$ python -q
>>> import numpy as np
>>> import numpy.linalg as la
>>> np.set_printoptions(precision=3, suppress=True, linewidth=160, legacy="1.25")
>>> def rd(a):
...     return np.round(a, 3) + 0
... 
>>> rng = np.random.default_rng(778350)
>>> A = np.triu(rng.random((4, 4)) < 0.6, 1).astype(int)
>>> A = A + A.T
>>> A
array([[0, 0, 1, 1],
       [0, 0, 1, 0],
       [1, 1, 0, 1],
       [1, 0, 1, 0]])
>>> vec = np.array([2, 5, -4, 4])
>>> y = A @ vec
>>> c, lr = np.zeros(4), 1 / la.norm(A, 2) ** 2
>>> for i in range(15):
...     c -= lr * A.T @ (A @ c - y)
...     if i % 5 == 0: print(i, round(la.norm(A @ c - y), 3))
... 
0 5.918
5 0.482
10 0.235
>>> rd(c)
array([ 2.258,  4.491, -4.158,  4.202])
>>> np.all(la.eigvalsh(A) > 0)
False
>>> [round(float(la.det(A[:i, :i])), 2) + 0 for i in range(1, 5)]
[0.0, 0.0, 0.0, 1.0]
>>> r0 = np.array([3, 1, 1, 2])
>>> other = A + np.outer(r0, np.eye(4)[2])
>>> other
array([[0., 0., 4., 1.],
       [0., 0., 2., 0.],
       [1., 1., 1., 1.],
       [1., 0., 3., 0.]])
>>> la.matrix_rank(other - A)
1
>>> U, sig, VT = la.svd(other, full_matrices=False)
>>> rd(U.T @ U)
array([[1., 0., 0., 0.],
       [0., 1., 0., 0.],
       [0., 0., 1., 0.],
       [0., 0., 0., 1.]])
>>> rd(np.abs(VT[0]))
array([0.139, 0.042, 0.974, 0.171])
>>> rd(sig / sig[0])
array([1.   , 0.28 , 0.176, 0.041])
>>> rd(np.sqrt((sig ** 2).sum())), rd(la.norm(other))
(5.916, 5.916)
>>> rd(VT @ VT.T)
array([[1., 0., 0., 0.],
       [0., 1., 0., 0.],
       [0., 0., 1., 0.],
       [0., 0., 0., 1.]])
>>> (sig > 1e-8).sum()
4
>>> rd(U.T @ other @ VT.T)
array([[5.612, 0.   , 0.   , 0.   ],
       [0.   , 1.574, 0.   , 0.   ],
       [0.   , 0.   , 0.988, 0.   ],
       [0.   , 0.   , 0.   , 0.229]])
>>> other = np.array([[-3, 1, -2, 2], [0, 3, -2, 1], [-3, 0, 0, 3], [0, -1, -2, -3]])
>>> M = other - other.T
>>> M
array([[ 0,  1,  1,  2],
       [-1,  0, -2,  2],
       [-1,  2,  0,  5],
       [-2, -2, -5,  0]])
>>> vec = np.array([0, 0, 2, 2])
>>> print(np.einsum("ij,j->i", M, vec))
[  6   0  10 -10]
>>> M @ (2 * vec)
array([ 12,   0,  20, -20])
>>> print(M @ vec)
[  6   0  10 -10]
>>> print(M @ np.eye(4)[1])
[ 1.  0.  2. -2.]
>>> M * vec
array([[  0,   0,   2,   4],
       [  0,   0,  -4,   4],
       [  0,   0,   0,  10],
       [  0,   0, -10,   0]])
>>> print((M * vec).sum(axis=1))
[  6   0  10 -10]
>>> vec = np.array([-1, -1, 0, 3])
>>> rd(la.eigvals(M).real)
array([0., 0., 0., 0.])
>>> rd(la.svd(M, compute_uv=False))
array([6.243, 6.243, 0.16 , 0.16 ])
>>> Q = la.solve(np.eye(4) - M, np.eye(4) + M)
>>> rd(la.det(Q))
1.0
>>> print(rd(Q @ Q.T))
[[1. 0. 0. 0.]
 [0. 1. 0. 0.]
 [0. 0. 1. 0.]
 [0. 0. 0. 1.]]
>>> hat = np.triu(np.array([[3, -4, 2, -1], [1, 0, 1, 3], [5, -2, -3, 3], [-1, 1, 5, -2]]), 1) + np.eye(4)
>>> other = hat @ M @ la.inv(hat)
>>> la.matrix_rank(other)
4
>>> rd(np.poly(other))
array([ 1.,  0., 39.,  0.,  1.])
>>> print(hat @ M - M @ hat)
[[  4.   6.  12.  -4.]
 [ -7.  -8. -13.  10.]
 [ -6. -10. -15.  -7.]
 [  0.  -8.   6.  19.]]
>>> data = np.load("test9.npy")
>>> data
array([[ -0.083,  14.651,  -0.767],
       [  0.012,  -7.691,  -1.454],
       [  0.013,   4.052,  -0.055],
       [  0.018,  -8.482,  -0.27 ],
       [  0.039,   6.02 ,  -1.64 ],
       [  0.003,  -6.781,   0.527],
       [ -0.193,  -5.063,   0.414],
       [ -0.125,   4.175,   0.622],
       [  0.089,   0.558,   1.194],
       [ -0.122,  -0.481,  -0.044],
       [  0.067,  -1.917,   0.694],
       [ -0.069,  -5.208,  -0.654],
       [ -0.363, -10.321,   0.872],
       [  0.009,  -4.442,   0.446],
       [ -0.069,   0.534,  -0.756],
       [ -0.031,  -0.305,   0.249],
       [ -0.145,   4.971,  -2.751]])
>>> gram = np.cov(data, rowvar=False)
>>> rd(gram)
array([[ 0.012,  0.105, -0.002],
       [ 0.105, 40.974, -2.277],
       [-0.002, -2.277,  1.071]])
>>> rd(np.corrcoef(data.T))
array([[ 1.   ,  0.147, -0.018],
       [ 0.147,  1.   , -0.344],
       [-0.018, -0.344,  1.   ]])
>>> rd(np.polyfit(data[:, 2], data[:, 0], 1))
array([-0.002, -0.056])
>>> rd(data.std(axis=0))
array([0.108, 6.21 , 1.004])
>>> np.median(data, axis=0)
array([-0.031, -0.481, -0.044])
>>> np.argwhere(np.triu(np.abs(np.corrcoef(data.T)) > 0.8, 1))
array([], shape=(0, 2), dtype=int64)
>>> rd(np.corrcoef(data[:, 2], data[:, 0])[0, 1])
-0.018
>>> dist = la.norm(data[:, None] - data[None], axis=-1)
>>> print(np.unravel_index(dist.round(6).argmax(), dist.shape))
(0, 12)
>>> dist[5].round(6).argsort(kind="stable")[:4]
array([ 5,  6,  3, 11])
>>> dist.mean(axis=1).argmax()
0
>>> (dist + 1e9 * np.eye(17)).round(6).argmin(axis=1)
array([ 4,  3,  7,  1, 16,  6, 13,  2, 15, 15,  9,  6,  3,  6,  9,  9,  4])
>>> cen = (data - data.mean(axis=0)) / data.std(axis=0)
>>> rd(cen.std(axis=0))
array([1., 1., 1.])
>>> np.argwhere(np.abs(cen) > 2)
array([[ 0,  1],
       [12,  0],
       [16,  2]])
>>> c = la.lstsq(np.delete(cen, 0, axis=1), cen[:, 0])[0]
>>> np.abs(c).argmax()
0
>>> rd(1 - np.var(cen[:, 0] - np.delete(cen, 0, axis=1) @ c))
0.023
>>> rd(c)
array([0.159, 0.037])
>>> vec = np.array([3, 1, 1])
>>> a = np.maximum(data @ vec, 0)
>>> data * (a > 1e-9)[:, None]
array([[-0.083, 14.651, -0.767],
       [ 0.   , -0.   , -0.   ],
       [ 0.013,  4.052, -0.055],
       [ 0.   , -0.   , -0.   ],
       [ 0.039,  6.02 , -1.64 ],
       [ 0.   , -0.   ,  0.   ],
       [-0.   , -0.   ,  0.   ],
       [-0.125,  4.175,  0.622],
       [ 0.089,  0.558,  1.194],
       [-0.   , -0.   , -0.   ],
       [ 0.   , -0.   ,  0.   ],
       [-0.   , -0.   , -0.   ],
       [-0.   , -0.   ,  0.   ],
       [ 0.   , -0.   ,  0.   ],
       [-0.   ,  0.   , -0.   ],
       [-0.   , -0.   ,  0.   ],
       [-0.145,  4.971, -2.751]])
>>> rd(a)
array([13.635,  0.   ,  4.036,  0.   ,  4.497,  0.   ,  0.   ,  4.422,  2.019,  0.   ,  0.   ,  0.   ,  0.   ,  0.   ,  0.   ,  0.   ,  1.785])
>>> other = np.array([[1, 1, 2, 0], [2, 1, 2, 1]])
>>> feats = other.T @ other
>>> feats
array([[5, 3, 6, 2],
       [3, 2, 4, 1],
       [6, 4, 8, 2],
       [2, 1, 2, 1]])
>>> r0 = np.array([1, -2, 2])
>>> np.array([np.convolve(row, r0, "same") for row in feats])
array([[-7, 10, -4,  8],
       [-4,  6, -3,  6],
       [-8, 12, -6, 12],
       [-3,  4, -1,  2]])
>>> ang = np.radians(30)
>>> R = np.eye(4)
>>> R[2, 2] = R[0, 0] = np.cos(ang)
>>> R[2, 0], R[0, 2] = -np.sin(ang), np.sin(ang)
>>> rd(R)
array([[ 0.866,  0.   ,  0.5  ,  0.   ],
       [ 0.   ,  1.   ,  0.   ,  0.   ],
       [-0.5  ,  0.   ,  0.866,  0.   ],
       [ 0.   ,  0.   ,  0.   ,  1.   ]])
>>> other = feats @ R.T
>>> rd(other)
array([[7.33 , 3.   , 2.696, 2.   ],
       [4.598, 2.   , 1.964, 1.   ],
       [9.196, 4.   , 3.928, 2.   ],
       [2.732, 1.   , 0.732, 1.   ]])
>>> rd(np.abs(other - feats).max(axis=0))
array([3.196, 0.   , 4.072, 0.   ])
>>> F = np.loadtxt("m.csv", delimiter=",")
>>> print(F)
[[ 0. -2.  0.]
 [ 0.  0.  3.]
 [-2.  0.  0.]]
>>> other = la.inv(F)
>>> rd(la.det(F) * other)
array([[ 0.,  0., -6.],
       [-6.,  0.,  0.],
       [ 0.,  4.,  0.]])
>>> rd(la.inv(other))
array([[ 0., -2.,  0.],
       [ 0.,  0.,  3.],
       [-2.,  0.,  0.]])
>>> F @ other
array([[1., 0., 0.],
       [0., 1., 0.],
       [0., 0., 1.]])
>>> print(rd(la.slogdet(F)[0]))
1.0
>>> np.allclose(other, F.T)
False
>>> arr = np.load("case3.npy")
>>> arr
array([[ 2, -1, -2,  0],
       [-1,  2, -1, -2],
       [-2, -1,  2, -1],
       [ 0, -2, -1,  2]])
>>> z = rng.permutation(4)
>>> other = arr[:, z] * rng.choice([-1, 1], 4)
>>> other
array([[ 2, -2,  0,  1],
       [-1, -1, -2, -2],
       [-2,  2, -1,  1],
       [ 0, -1,  2,  2]])
>>> U, _, VT = la.svd(arr.T @ other)
>>> print(z)
[0 2 3 1]
>>> print(rd(la.lstsq(arr, other)[0]))
[[ 1.  0.  0.  0.]
 [ 0.  0.  0. -1.]
 [ 0.  1.  0.  0.]
 [ 0.  0.  1.  0.]]
